In [1]: import numpy as np

In [2]: np.set_printoptions(precision=2, suppress=True, linewidth=160, sign=" ")

In [3]: def tidy(a):
   ...:     return np.round(a, 2) + 0
   ...: 

In [4]: W0 = np.array([[5, 4, 0, 1, 4, 2, 4], [3, 0, 2, 1, 1, 4, 5], [4, 4, 5, 3, 2, 1, 3]])

In [5]: W0[2] = W0[1]

In [6]: W0
Out[6]: 
array([[ 5,  4,  0,  1,  4,  2,  4],
       [ 3,  0,  2,  1,  1,  4,  5],
       [ 3,  0,  2,  1,  1,  4,  5]])

In [7]: np.abs(np.diag(np.linalg.qr(W0)[1])) > 1e-9
Out[7]: array([ True,  True, False])

In [8]: tidy(W0 @ np.linalg.pinv(W0) @ W0)
Out[8]: 
array([[ 5.,  4.,  0.,  1.,  4.,  2.,  4.],
       [ 3.,  0.,  2.,  1.,  1.,  4.,  5.],
       [ 3.,  0.,  2.,  1.,  1.,  4.,  5.]])

In [9]: np.unique(W0.round(6), axis=0).shape
Out[9]: (2, 7)

In [10]: np.linalg.lstsq(W0[:-1].T, W0[-1])[2]
Out[10]: np.int32(2)

In [11]: Uu, sig = np.linalg.svd(W0)
Traceback (most recent call last):
  Cell In[11], line 1
    Uu, sig = np.linalg.svd(W0)
ValueError: too many values to unpack (expected 2)


In [12]: Uu, sig, Vt = np.linalg.svd(W0, full_matrices=False)

In [13]: np.abs(Uu[:, 0]).round(6).argmax()
Out[13]: np.int64(0)

In [14]: tidy(Uu.T @ W0 @ Vt.T)
Out[14]: 
array([[ 12.84,   0.  ,   0.  ],
       [  0.  ,   5.  ,   0.  ],
       [  0.  ,   0.  ,   0.  ]])

In [15]: tidy(np.abs(Vt[0]))
Out[15]: array([ 0.5 ,  0.19,  0.17,  0.13,  0.28,  0.44,  0.63])

In [16]: tidy(np.cumsum(sig ** 2) / np.sum(sig ** 2))
Out[16]: array([ 0.87,  1.  ,  1.  ])

In [17]: tidy(sig / sig[0])
Out[17]: array([ 1.  ,  0.39,  0.  ])

In [18]: np.allclose(Uu * sig @ Vt, W0)
Out[18]: True

In [19]: tidy(Vt @ Vt.T)
Out[19]: 
array([[ 1.,  0.,  0.],
       [ 0.,  1.,  0.],
       [ 0.,  0.,  1.]])

In [20]: Uu.shape, sig.shape, Vt.shape
Out[20]: ((3, 3), (3,), (3, 7))
